>>> import numpy as np
>>> np.set_printoptions(suppress=True, linewidth=140)
>>> Y = np.array([[3, -3], [-2, 1], [3, -3]])
>>> X = np.tile(Y, (2, 3))
>>> print(X)
[[ 3 -3  3 -3  3 -3]
 [-2  1 -2  1 -2  1]
 [ 3 -3  3 -3  3 -3]
 [ 3 -3  3 -3  3 -3]
 [-2  1 -2  1 -2  1]
 [ 3 -3  3 -3  3 -3]]
>>> np.linalg.matrix_rank(X, rtol=0.1)
np.int64(2)
>>> round(float(np.linalg.norm(X, 2) / np.linalg.norm(X)), 2)
0.99
>>> rng = np.random.default_rng(70)
>>> labels = rng.permutation(6)
>>> labels
array([0, 3, 1, 5, 2, 4])
>>> Y = X[labels][:, labels]
>>> np.diag(Y)
array([ 3, -3,  1, -3,  3, -2])
>>> np.round(np.sort(np.abs(np.linalg.eigvals(Y))), 2) + 0
array([0., 0., 0., 0., 0., 1.])
>>> np.trace(Y)
np.int64(-1)
>>> Y
array([[ 3, -3, -3, -3,  3,  3],
       [ 3, -3, -3, -3,  3,  3],
       [-2,  1,  1,  1, -2, -2],
       [ 3, -3, -3, -3,  3,  3],
       [ 3, -3, -3, -3,  3,  3],
       [-2,  1,  1,  1, -2, -2]])
>>> r = np.linalg.matrix_rank(Y)
>>> print(r)
2
>>> ns = np.linalg.svd(Y)[2][r:].T
>>> [int(np.linalg.matrix_rank(Y[:i])) for i in range(1, len(Y) + 1)]
[1, 1, 2, 2, 2, 2]
>>> print(np.allclose(Y @ ns, 0))
True
>>> np.linalg.matrix_rank(Y.T @ Y), np.linalg.matrix_rank(Y @ Y.T)
(np.int64(2), np.int64(2))
>>> Uu, sv, Vh = np.linalg.svd(X)
>>> vecs = Vh[:(sv > 1e-8).sum()]
>>> x0 = X[5] + 3 * X[3] + rng.integers(2) * np.eye(6)[2]
>>> x0
array([ 12., -12.,  12., -12.,  12., -12.])
>>> round(float(np.linalg.norm(x0 - vecs.T @ vecs @ x0)), 2)
0.0
>>> np.linalg.matrix_rank(np.vstack([X, x0]))
np.int64(2)
>>> np.round(vecs.T @ vecs, 2) + 0
array([[0.33, 0.  , 0.33, 0.  , 0.33, 0.  ],
       [0.  , 0.33, 0.  , 0.33, 0.  , 0.33],
       [0.33, 0.  , 0.33, 0.  , 0.33, 0.  ],
       [0.  , 0.33, 0.  , 0.33, 0.  , 0.33],
       [0.33, 0.  , 0.33, 0.  , 0.33, 0.  ],
       [0.  , 0.33, 0.  , 0.33, 0.  , 0.33]])
>>> np.round(np.diag(vecs.T @ vecs), 2)
array([0.33, 0.33, 0.33, 0.33, 0.33, 0.33])
>>> print(np.linalg.matrix_power(X, 4))
[[ 0  0  0  0  0  0]
 [-4  5 -4  5 -4  5]
 [ 0  0  0  0  0  0]
 [ 0  0  0  0  0  0]
 [-4  5 -4  5 -4  5]
 [ 0  0  0  0  0  0]]
>>> X @ X
array([[ 0,  0,  0,  0,  0,  0],
       [-4,  5, -4,  5, -4,  5],
       [ 0,  0,  0,  0,  0,  0],
       [ 0,  0,  0,  0,  0,  0],
       [-4,  5, -4,  5, -4,  5],
       [ 0,  0,  0,  0,  0,  0]])
>>> np.allclose(X, X.T)
False
>>> round(np.abs(np.linalg.eigvals(X)).max(), 2)
np.float64(1.0)
>>> (X + X.T) / 2
array([[ 3. , -2.5,  3. ,  0. ,  0.5,  0. ],
       [-2.5,  1. , -2.5, -1. , -0.5, -1. ],
       [ 3. , -2.5,  3. ,  0. ,  0.5,  0. ],
       [ 0. , -1. ,  0. , -3. ,  2. , -3. ],
       [ 0.5, -0.5,  0.5,  2. , -2. ,  2. ],
       [ 0. , -1. ,  0. , -3. ,  2. , -3. ]])
>>> np.trace(X)
np.int64(-1)
>>> feats = np.load("x.npy")
>>> feats
array([[ 5,  6,  7,  8],
       [ 9, 10, 11, 12],
       [13, 14, 15, 16],
       [17, 18, 19, 20]])
>>> Y = feats / np.linalg.norm(feats, axis=1, keepdims=True)
>>> C2 = Y @ Y.T
>>> print(C2[0].round(2))
[1.   1.   1.   0.99]
>>> np.argwhere(np.triu(np.abs(C2) > 0.95, 1))
array([[0, 1],
       [0, 2],
       [0, 3],
       [1, 2],
       [1, 3],
       [2, 3]])
>>> (C2 - 2 * np.eye(4)).round(6).argmax(axis=1)
array([1, 2, 3, 2])
>>> np.round(np.degrees(np.arccos(np.clip(C2[0, 1], -1, 1))), 2)
np.float64(3.68)
>>> M = np.loadtxt("dump.csv", delimiter=",")
>>> M
array([[4., 0., 3., 3.],
       [0., 4., 0., 0.],
       [3., 0., 4., 3.],
       [3., 0., 3., 4.]])
>>> w, vecs = np.linalg.eigh(M)
>>> print(np.round(np.linalg.eigvalsh(M + 4 * np.eye(4)), 2))
[ 5.  5.  8. 14.]
>>> np.round(vecs.T @ M @ vecs, 2) + 0
array([[ 1.,  0.,  0.,  0.],
       [ 0.,  1.,  0.,  0.],
       [ 0.,  0.,  4.,  0.],
       [ 0.,  0.,  0., 10.]])
>>> np.round(np.linalg.svd(M, compute_uv=False), 2)
array([10.,  4.,  1.,  1.])
>>> w.sum(), np.trace(M)
(np.float64(16.0), np.float64(16.0))
>>> np.abs(vecs[:, -1]).round(6).argmax()
np.int64(0)
>>> print(np.round(np.linalg.eigvalsh(M @ M), 2))
[  1.   1.  16. 100.]
>>> x0 = np.array([1, -1, -2, 0])
>>> a = np.maximum(M @ x0, 0)
>>> np.maximum(M @ x0, 0) - np.maximum(-M @ x0, 0)
array([-2., -4., -5., -3.])
>>> print(np.flatnonzero(a > 1e-9))
[]
>>> np.round(np.tanh(M @ x0), 2)
array([-0.96, -1.  , -1.  , -1.  ])
>>> np.maximum(M @ (3 * x0), 0)
array([0., 0., 0., 0.])
>>> M.reshape(2, -1)
array([[4., 0., 3., 3., 0., 4., 0., 0.],
       [3., 0., 4., 3., 3., 0., 3., 4.]])
>>> M.reshape(-1, 2)
array([[4., 0.],
       [3., 3.],
       [0., 4.],
       [0., 0.],
       [3., 0.],
       [4., 3.],
       [3., 0.],
       [3., 4.]])
>>> blk = M.reshape(4, 2, -1)
>>> blk.sum(axis=1)
array([[7., 3.],
       [0., 4.],
       [7., 3.],
       [6., 4.]])
>>> np.swapaxes(blk, 1, 2)[1]
array([[0., 0.],
       [4., 0.]])
>>> print(blk.shape)
(4, 2, 2)
>>> blk.transpose(1, 0, 2)
array([[[4., 0.],
        [0., 4.],
        [3., 0.],
        [3., 0.]],

       [[3., 3.],
        [0., 0.],
        [4., 3.],
        [3., 4.]]])
>>> np.einsum("ihd,jhd->hij", blk, blk).shape
(2, 4, 4)
>>> np.einsum("ij,ji->", M, M)
np.float64(118.0)
>>> np.round(np.poly(M), 2)
array([  1., -16.,  69., -94.,  40.])
>>> q, Rm = np.linalg.qr(M)
>>> q.shape, Rm.shape
((4, 4), (4, 4))
>>> Rm.round(2)
array([[-5.83,  0.  , -5.66, -5.66],
       [ 0.  ,  4.  ,  0.  ,  0.  ],
       [ 0.  ,  0.  , -1.4 , -0.69],
       [ 0.  ,  0.  ,  0.  ,  1.22]])
>>> np.round(abs(Rm[0, 0]), 2), round(np.linalg.norm(M[:, 0]), 2)
(np.float64(5.83), np.float64(5.83))
>>> mat = np.array([[1.39, 4.44, 1.24, -7.97],
...     [-0.36, 1.74, 0.24, -1.92],
...     [-0.94, 0.08, -0.24, 1.14]])
>>> mat
array([[ 1.39,  4.44,  1.24, -7.97],
       [-0.36,  1.74,  0.24, -1.92],
       [-0.94,  0.08, -0.24,  1.14]])
>>> np.linalg.cond(mat) > 100
np.True_
>>> [round(float(x), 2) for x in np.linalg.svd(mat, compute_uv=False)[:3]]
[9.69, 1.38, 0.0]
>>> print(np.argsort(-np.linalg.norm(mat, axis=0).round(6), kind="stable")[:3])
[3 1 0]
>>> Uu, sv, Vh = np.linalg.svd(mat)
>>> sv.round(2) + 0
array([9.69, 1.38, 0.  ])
>>> Y = Uu[:, :2] @ np.diag(sv[:2]) @ Vh[:2]
>>> round(np.linalg.norm(mat - Y, 2), 2), np.round(sv[2], 2)
(np.float64(0.0), np.float64(0.0))
>>> np.linalg.matrix_rank(mat, rtol=0.05)
np.int64(2)
>>> round(float(np.abs(mat - Y).max()), 2)
0.0
>>> Uu, sv, Vh = np.linalg.svd(mat)
>>> vecs = Vh[:(sv > 1e-8).sum()]
>>> x0 = mat[0] + 3 * mat[2] + rng.integers(2) * np.eye(4)[2]
>>> x0.round(2)
array([-1.43,  4.68,  1.52, -4.55])
>>> print(np.round(np.diag(vecs.T @ vecs), 2))
[0.61 0.59 0.03 0.77]
>>> np.allclose(vecs.T @ vecs @ x0, x0)
False
>>> x0 = np.array([8, 7, 7, 0])
>>> a = np.maximum(mat @ x0, 0)
>>> a
array([50.88, 10.98,  0.  ])
>>> np.round(np.tanh(mat @ x0), 2)
array([ 1.,  1., -1.])
>>> np.flatnonzero(a > 1e-9)
array([0, 1])
>>> np.round(np.maximum(mat @ (3 * x0), 0), 2)
array([152.64,  32.94,   0.  ])
>>> m1 = np.load("run4.npy")
>>> m1
array([[0, 0, 0, 1, 0],
       [0, 1, 0, 0, 0],
       [0, 0, 0, 0, 1],
       [1, 0, 0, 0, 0],
       [0, 0, 1, 0, 0]])
>>> print(np.all(np.linalg.eigvalsh(m1) > 0))
False
>>> x0 = np.array([-2, -3, 2, -2, -1])
>>> y = m1 @ x0
>>> y
array([-2, -3, -1, -2,  2])
>>> np.round(np.linalg.solve(m1.T, m1[4]), 2)
array([0., 0., 0., 0., 1.])
>>> print(np.round(np.linalg.solve(m1, y + m1[:, 2]), 2))
[-2. -3.  3. -2. -1.]
>>> labels = rng.permutation(5)
>>> print(labels)
[2 4 0 1 3]
>>> Y = m1[labels][:, labels]
>>> np.round(np.sort(np.abs(np.linalg.eigvals(Y))), 2)
array([1., 1., 1., 1., 1.])
>>> np.allclose(Y, m1)
False
>>> np.diag(Y)
array([0, 0, 0, 1, 0])
>>> E = np.load("mat.npy")
>>> print(E)
[[ 3 -3 -2 -2  1]
 [-3  1  0 -2  3]
 [ 0 -3 -2  3  1]
 [ 1  0 -3  1  0]
 [ 3 -1  3  3 -3]]
>>> Uu, sv, Vh = np.linalg.svd(E, full_matrices=False)
>>> print(np.abs(Uu[:, 0]).round(6).argmax())
4
>>> Uu.shape, sv.shape, Vh.shape
((5, 5), (5,), (5, 5))
>>> np.round(Uu.T @ E @ Vh.T, 2) + 0
array([[7.58, 0.  , 0.  , 0.  , 0.  ],
       [0.  , 6.22, 0.  , 0.  , 0.  ],
       [0.  , 0.  , 4.12, 0.  , 0.  ],
       [0.  , 0.  , 0.  , 2.74, 0.  ],
       [0.  , 0.  , 0.  , 0.  , 0.62]])
>>> np.sqrt((sv ** 2).sum()), round(np.linalg.norm(E), 2)
(np.float64(11.0), np.float64(11.0))
>>> np.round(Uu.T @ Uu, 2) + 0
array([[1., 0., 0., 0., 0.],
       [0., 1., 0., 0., 0.],
       [0., 0., 1., 0., 0.],
       [0., 0., 0., 1., 0.],
       [0., 0., 0., 0., 1.]])
>>> arr = np.loadtxt("out17.csv", delimiter=",")
>>> arr
array([[-1.,  1.,  3., -2.],
       [ 1., -1.,  1.,  3.],
       [ 3.,  1., -1.,  1.],
       [-2.,  3.,  1., -1.]])
>>> w, vecs = np.linalg.eigh(arr)
>>> x0 = np.array([-2, 2, 2, 0])
>>> (np.sign(vecs[:, -1].round(6)) == np.sign(vecs[0, -1].round(6))).astype(int)
array([1, 1, 1, 1])
>>> np.abs(arr).sum(axis=1).max(), np.round(np.abs(w).max(), 2)
(np.float64(7.0), np.float64(5.77))
>>> x0 @ arr @ x0 / (x0 @ x0), round(float(w[0]), 2), round(w[-1], 2)
(np.float64(-3.0), -5.77, np.float64(2.77))
>>> w, vecs = np.linalg.eigh(arr)
>>> np.round(vecs @ np.diag(w) @ vecs.T, 2)
array([[-1.,  1.,  3., -2.],
       [ 1., -1.,  1.,  3.],
       [ 3.,  1., -1.,  1.],
       [-2.,  3.,  1., -1.]])
>>> np.round(vecs.T @ vecs, 2) + 0
array([[1., 0., 0., 0.],
       [0., 1., 0., 0.],
       [0., 0., 1., 0.],
       [0., 0., 0., 1.]])
>>> w.round(2)
array([-5.77, -3.  ,  2.  ,  2.77])
>>> np.round(vecs.T @ arr @ vecs, 2) + 0
array([[-5.77,  0.  ,  0.  ,  0.  ],
       [ 0.  , -3.  ,  0.  ,  0.  ],
       [ 0.  ,  0.  ,  2.  ,  0.  ],
       [ 0.  ,  0.  ,  0.  ,  2.77]])
>>> np.round(np.linalg.eigvalsh(arr @ arr), 2)
array([ 4.  ,  7.68,  9.  , 33.32])
>>> np.round(np.linalg.svd(arr, compute_uv=False), 2)
array([5.77, 3.  , 2.77, 2.  ])
>>> labels = rng.integers(0, 3, 5)
>>> A = (labels[:, None] == labels) * 3 + np.eye(5)
>>> print(A)
[[4. 0. 3. 3. 0.]
 [0. 4. 0. 0. 0.]
 [3. 0. 4. 3. 0.]
 [3. 0. 3. 4. 0.]
 [0. 0. 0. 0. 4.]]
>>> x0 = np.array([-2, 2, 2, 0, 2])
>>> A @ (2 * x0)
array([-4., 16.,  4.,  0., 16.])
>>> (A * x0).sum(axis=1)
array([-2.,  8.,  2.,  0.,  8.])
>>> A * x0
array([[-8.,  0.,  6.,  0.,  0.],
       [-0.,  8.,  0.,  0.,  0.],
       [-6.,  0.,  8.,  0.,  0.],
       [-6.,  0.,  6.,  0.,  0.],
       [-0.,  0.,  0.,  0.,  8.]])
>>> A @ x0
array([-2.,  8.,  2.,  0.,  8.])
>>> A @ np.eye(5)[3]
array([3., 0., 3., 4., 0.])
>>> np.sign((A @ x0).round(6))
array([-1.,  1.,  1.,  0.,  1.])
>>> low = np.linalg.cholesky(A)
>>> A / np.sqrt(np.outer(np.diag(A), np.diag(A)))
array([[1.  , 0.  , 0.75, 0.75, 0.  ],
       [0.  , 1.  , 0.  , 0.  , 0.  ],
       [0.75, 0.  , 1.  , 0.75, 0.  ],
       [0.75, 0.  , 0.75, 1.  , 0.  ],
       [0.  , 0.  , 0.  , 0.  , 1.  ]])
>>> q, Rm = np.linalg.qr(A)
>>> np.trace(q @ q.T)
np.float64(5.0)
>>> print(np.round(np.abs(np.diag(Rm)), 2))
[5.83 4.   1.4  1.22 4.  ]
>>> q.shape, Rm.shape
((5, 5), (5, 5))
>>> Rm.round(2)
array([[-5.83,  0.  , -5.66, -5.66,  0.  ],
       [ 0.  ,  4.  ,  0.  ,  0.  ,  0.  ],
       [ 0.  ,  0.  , -1.4 , -0.69,  0.  ],
       [ 0.  ,  0.  ,  0.  ,  1.22,  0.  ],
       [ 0.  ,  0.  ,  0.  ,  0.  ,  4.  ]])
>>> print(q.round(2))
[[-0.69  0.    0.63 -0.37  0.  ]
 [-0.    1.    0.    0.    0.  ]
 [-0.51 -0.   -0.78 -0.37  0.  ]
 [-0.51 -0.   -0.06  0.86  0.  ]
 [-0.   -0.   -0.   -0.    1.  ]]
>>> np.round(q @ Rm, 2)
array([[4., 0., 3., 3., 0.],
       [0., 4., 0., 0., 0.],
       [3., 0., 4., 3., 0.],
       [3., 0., 3., 4., 0.],
       [0., 0., 0., 0., 4.]])
